$ python -q
>>> import numpy as np
>>> np.set_printoptions(precision=2, suppress=True, linewidth=140)
>>> A = np.load("block7.npy")
>>> A
array([[-9,  0,  0,  6,  0,  0],
       [ 0, -6, -6,  0,  4,  4],
       [-6, -9, -9,  4,  6,  6],
       [-3,  0,  0, -9,  0,  0],
       [ 0, -2, -2,  0, -6, -6],
       [-2, -3, -3, -6, -9, -9]])
>>> # column 2 repeats column 1
>>> np.round(A @ np.linalg.pinv(A) @ A, 2) + 0
array([[-9.,  0.,  0.,  6.,  0.,  0.],
       [ 0., -6., -6.,  0.,  4.,  4.],
       [-6., -9., -9.,  4.,  6.,  6.],
       [-3.,  0.,  0., -9.,  0.,  0.],
       [ 0., -2., -2.,  0., -6., -6.],
       [-2., -3., -3., -6., -9., -9.]])
>>> np.allclose(A[:-1].T @ np.linalg.lstsq(A[:-1].T, A[-1])[0], A[-1])
True
>>> np.linalg.lstsq(A[:-1].T, A[-1])[2]
np.int32(4)
>>> np.abs(np.diag(np.linalg.qr(A)[1])) > 1e-9
array([ True,  True, False,  True,  True, False])
>>> round(float(np.trace(np.linalg.pinv(A) @ A)), 2)
4.0
>>> u, r1 = A[2], A[1]
>>> u @ u
np.int64(286)
>>> u @ r1
np.int64(156)
>>> p = (u @ r1) / (u @ u) * u
>>> p
array([-3.27, -4.91, -4.91,  2.18,  3.27,  3.27])
>>> np.outer(u, r1)
array([[  0,  36,  36,   0, -24, -24],
       [  0,  54,  54,   0, -36, -36],
       [  0,  54,  54,   0, -36, -36],
       [  0, -24, -24,   0,  16,  16],
       [  0, -36, -36,   0,  24,  24],
       [  0, -36, -36,   0,  24,  24]])
>>> r1 - p
array([ 3.27, -1.09, -1.09, -2.18,  0.73,  0.73])
>>> np.argsort(-np.linalg.norm(A, axis=0).round(6), kind="stable")[:3]
array([3, 4, 5])
>>> np.round(np.linalg.norm(A, 1), 2), round(float(np.linalg.norm(A, np.inf)), 2)
(np.float64(25.0), 40.0)
>>> round(float(np.linalg.norm(A) ** 2 / np.linalg.norm(A, 2) ** 2), 2)
2.0
>>> x0 = np.array([5, 2, 3, 2, 1, 1])
>>> h = np.maximum(A @ x0, 0)
>>> np.flatnonzero(h > 1e-9)
array([], dtype=int64)
>>> h
array([0, 0, 0, 0, 0, 0])
>>> E = np.array([[-1, 0, -1, 1, 1, 1, -1],
...     [0, 1, 1, -1, 2, 0, 1],
...     [2, 1, 0, 0, 0, -1, 0],
...     [-2, -1, 0, -2, 1, -2, 1],
...     [2, -1, -2, 0, -2, -2, 0],
...     [1, -1, 1, 2, -2, -1, 0],
...     [-1, 0, -1, -1, 1, 2, -2],
...     [1, 2, -1, 0, -1, 2, 1]])
>>> E[:, 1] = 3 * E[:, 0]
>>> E
array([[-1, -3, -1,  1,  1,  1, -1],
       [ 0,  0,  1, -1,  2,  0,  1],
       [ 2,  6,  0,  0,  0, -1,  0],
       [-2, -6,  0, -2,  1, -2,  1],
       [ 2,  6, -2,  0, -2, -2,  0],
       [ 1,  3,  1,  2, -2, -1,  0],
       [-1, -3, -1, -1,  1,  2, -2],
       [ 1,  3, -1,  0, -1,  2,  1]])
>>> # null space of dimension 1
>>> U, sig, Vh = np.linalg.svd(E)
>>> sig.round(2) + 0
array([13.12,  4.62,  3.49,  3.2 ,  2.31,  1.31,  0.  ])
>>> out = U[:, :6] @ np.diag(sig[:6]) @ Vh[:6]
>>> np.linalg.matrix_rank(out)
np.int64(6)
>>> np.linalg.matrix_rank(E, rtol=0.05)
np.int64(6)
>>> out.round(2) + 0
array([[-1., -3., -1.,  1.,  1.,  1., -1.],
       [ 0.,  0.,  1., -1.,  2.,  0.,  1.],
       [ 2.,  6.,  0.,  0.,  0., -1.,  0.],
       [-2., -6.,  0., -2.,  1., -2.,  1.],
       [ 2.,  6., -2.,  0., -2., -2.,  0.],
       [ 1.,  3.,  1.,  2., -2., -1.,  0.],
       [-1., -3., -1., -1.,  1.,  2., -2.],
       [ 1.,  3., -1.,  0., -1.,  2.,  1.]])
>>> round(np.linalg.norm(E - out, 2), 2), round(float(sig[6]), 2)
(np.float64(0.0), 0.0)
>>> rank = np.linalg.matrix_rank(E)
>>> rank
np.int64(6)
>>> null = np.linalg.svd(E)[2][rank:].T
>>> np.allclose(E @ null, 0)
True
>>> np.round(null @ null.T, 2) + 0
array([[ 0.9, -0.3,  0. ,  0. ,  0. ,  0. ,  0. ],
       [-0.3,  0.1,  0. ,  0. ,  0. ,  0. ,  0. ],
       [ 0. ,  0. ,  0. ,  0. ,  0. ,  0. ,  0. ],
       [ 0. ,  0. ,  0. ,  0. ,  0. ,  0. ,  0. ],
       [ 0. ,  0. ,  0. ,  0. ,  0. ,  0. ,  0. ],
       [ 0. ,  0. ,  0. ,  0. ,  0. ,  0. ,  0. ],
       [ 0. ,  0. ,  0. ,  0. ,  0. ,  0. ,  0. ]])
>>> [int(np.linalg.matrix_rank(np.delete(E, i, axis=0))) for i in range(8)]
[6, 6, 6, 6, 6, 6, 6, 6]
>>> null.shape
(7, 1)
>>> np.round(E @ null, 2) + 0
array([[0.],
       [0.],
       [0.],
       [0.],
       [0.],
       [0.],
       [0.],
       [0.]])
>>> np.round(null[:, 0] / null[np.abs(null[:, 0]).round(6).argmax(), 0], 2) + 0
array([ 1.  , -0.33,  0.  ,  0.  ,  0.  ,  0.  ,  0.  ])
>>> np.linalg.matrix_rank(E.T @ E), np.linalg.matrix_rank(E @ E.T)
(np.int64(6), np.int64(6))
>>> [int(np.linalg.matrix_rank(E[:, :j + 1])) for j in range(7)]
[1, 1, 2, 3, 4, 5, 6]
>>> [int(np.linalg.matrix_rank(E[:i])) for i in range(1, len(E) + 1)]
[1, 2, 3, 4, 5, 6, 6, 6]
>>> cov = E.T @ E
>>> np.linalg.matrix_rank(cov)
np.int64(6)
>>> np.round(np.linalg.svd(E, compute_uv=False) ** 2, 2) + 0
array([172.19,  21.31,  12.2 ,  10.26,   5.32,   1.73,   0.  ])
>>> np.trace(cov), (E ** 2).sum()
(np.int64(223), np.int64(223))
>>> K = np.array([[4.0, 3.0, 3.0, 0.0, 0.0, 3.0],
...     [3.0, 4.0, 3.0, 0.0, 0.0, 3.0],
...     [3.0, 3.0, 4.0, 0.0, 0.0, 3.0],
...     [0.0, 0.0, 0.0, 4.0, 0.0, 0.0],
...     [0.0, 0.0, 0.0, 0.0, 4.0, 0.0],
...     [3.0, 3.0, 3.0, 0.0, 0.0, 4.0]])
>>> K
array([[4., 3., 3., 0., 0., 3.],
       [3., 4., 3., 0., 0., 3.],
       [3., 3., 4., 0., 0., 3.],
       [0., 0., 0., 4., 0., 0.],
       [0., 0., 0., 0., 4., 0.],
       [3., 3., 3., 0., 0., 4.]])
>>> # symmetric
>>> round(float(np.linalg.norm(K, 1)), 2), round(float(np.linalg.norm(K, np.inf)), 2)
(13.0, 13.0)
>>> np.linalg.norm(K, axis=1)
array([6.56, 6.56, 6.56, 4.  , 4.  , 6.56])
>>> round(float(np.linalg.norm(K) ** 2 / np.linalg.norm(K, 2) ** 2), 2)
1.21
>>> round(np.linalg.norm(K, 2), 2)
np.float64(13.0)
>>> np.linalg.norm(K, axis=0)
array([6.56, 6.56, 6.56, 4.  , 4.  , 6.56])
>>> np.round(np.linalg.norm(K[1], 1), 2), round(np.linalg.norm(K[1], np.inf), 2)
(np.float64(13.0), np.float64(4.0))
>>> u = np.array([1, -2, 2, -1, -3, 3])
>>> out = K + np.outer(u, np.eye(6)[5])
>>> out
array([[ 4.,  3.,  3.,  0.,  0.,  4.],
       [ 3.,  4.,  3.,  0.,  0.,  1.],
       [ 3.,  3.,  4.,  0.,  0.,  5.],
       [ 0.,  0.,  0.,  4.,  0., -1.],
       [ 0.,  0.,  0.,  0.,  4., -3.],
       [ 3.,  3.,  3.,  0.,  0.,  7.]])
>>> U, sig, Vh = np.linalg.svd(out, full_matrices=False)
>>> np.allclose(U * sig @ Vh, out)
True
>>> np.cumsum(sig ** 2) / np.sum(sig ** 2)
array([0.8 , 0.9 , 0.96, 0.99, 1.  , 1.  ])
>>> round(float(np.sqrt((sig ** 2).sum())), 2), np.round(np.linalg.norm(out), 2)
(16.19, np.float64(16.19))
>>> np.abs(Vh[0])
array([0.44, 0.43, 0.44, 0.01, 0.04, 0.66])
>>> U.shape, sig.shape, Vh.shape
((6, 6), (6,), (6, 6))
>>> sig
array([14.47,  5.21,  4.  ,  2.82,  1.  ,  0.75])
>>> np.round(Vh @ Vh.T, 2) + 0
array([[1., 0., 0., 0., 0., 0.],
       [0., 1., 0., 0., 0., 0.],
       [0., 0., 1., 0., 0., 0.],
       [0., 0., 0., 1., 0., 0.],
       [0., 0., 0., 0., 1., 0.],
       [0., 0., 0., 0., 0., 1.]])
